$ ipython --no-banner

In [1]: import numpy as np

In [2]: from numpy import linalg as LA

In [3]: np.set_printoptions(precision=3, suppress=True, linewidth=100, floatmode="fixed")

In [4]: def rd(a):
   ...:     return np.round(a, 3) + 0
   ...: 

In [5]: arr = np.array([[3, -2, 0, 0, 3],
   ...:     [1, 0, 0, 0, 2],
   ...:     [0, 0, -2, -5, 0],
   ...:     [0, 0, 3, 5, 0],
   ...:     [1, 0, 0, 0, 1]])

In [6]: O, R = LA.qr(arr)

In [7]: rd(np.abs(np.diag(R)))
Out[7]: array([3.317, 0.853, 3.606, 1.387, 0.707])

In [8]: print(rd(O @ R))
[[ 3.000 -2.000  0.000  0.000  3.000]
 [ 1.000  0.000  0.000  0.000  2.000]
 [ 0.000  0.000 -2.000 -5.000  0.000]
 [ 0.000  0.000  3.000  5.000  0.000]
 [ 1.000  0.000  0.000  0.000  1.000]]

In [9]: rd(abs(R[0, 0])), rd(LA.norm(arr[:, 0]))
Out[9]: (np.float64(3.317), np.float64(3.317))

In [10]: print(rd(O.T @ O))
[[1.000 0.000 0.000 0.000 0.000]
 [0.000 1.000 0.000 0.000 0.000]
 [0.000 0.000 1.000 0.000 0.000]
 [0.000 0.000 0.000 1.000 0.000]
 [0.000 0.000 0.000 0.000 1.000]]

In [11]: A = np.loadtxt("a.csv", delimiter=",")

In [12]: print(rd(A))
[[ 2.857 -0.886 -0.957 -1.244 -3.371]
 [ 2.319  1.795  2.369 -2.436  1.124]
 [-0.079  2.820 -2.846 -1.136 -0.346]]

In [13]: Y = np.array([[0, 4, 2], [3, 6, 0], [3, 1, 8], [9, 1, 8], [8, 2, 8]])

In [14]: rd(np.einsum("ij->j", A))
Out[14]: array([ 5.097,  3.729, -1.434, -4.817, -2.592])

In [15]: rd(Y.T @ A.T)
Out[15]: 
array([[-43.696,  -0.439, -13.069],
       [ -2.836,  22.230,  11.931],
       [-38.865,  13.096, -34.780]])

In [16]: rd(np.einsum("ik,kj->ij", A, Y))
Out[16]: 
array([[-43.696,  -2.836, -38.865],
       [ -0.439,  22.230,  13.096],
       [-13.069,  11.931, -34.780]])

In [17]: rd(np.einsum("ij,ij->i", A, A))
Out[17]: array([22.772, 21.413, 17.467])

In [18]: print(np.vstack([A, Y.T]).shape)
(6, 5)

In [19]: G = A.T @ A

In [20]: (A @ A.T).shape
Out[20]: (3, 3)

In [21]: rd(LA.eigvalsh(G)[::-1])
Out[21]: array([25.000, 20.250, 16.403,  0.000,  0.000])

In [22]: LA.matrix_rank(G)
Out[22]: np.int64(3)

In [23]: W1 = np.array([[2, 2], [1, 1], [2, 0], [1, 1], [0, 0]])

In [24]: coef = np.array([-3, 2])

In [25]: act = np.maximum(A @ W1 + coef, 0)

In [26]: rd((act > 0).mean(axis=0))
Out[26]: array([0.333, 1.000])

In [27]: (act > 0).astype(int)
Out[27]: 
array([[0, 1],
       [1, 1],
       [0, 1]])

In [28]: LA.matrix_rank(act)
Out[28]: np.int64(2)

In [29]: print(rd(act))
[[0.000 5.582]
 [5.736 5.998]
 [0.000 3.527]]

In [30]: cent = np.array([[2, 0, -1], [3, 2, -3]])

In [31]: W1 @ cent
Out[31]: 
array([[10,  4, -8],
       [ 5,  2, -4],
       [ 4,  0, -2],
       [ 5,  2, -4],
       [ 0,  0,  0]])

In [32]: rd(act @ cent)
Out[32]: 
array([[ 16.746,  11.164, -16.746],
       [ 29.465,  11.996, -23.729],
       [ 10.581,   7.054, -10.581]])
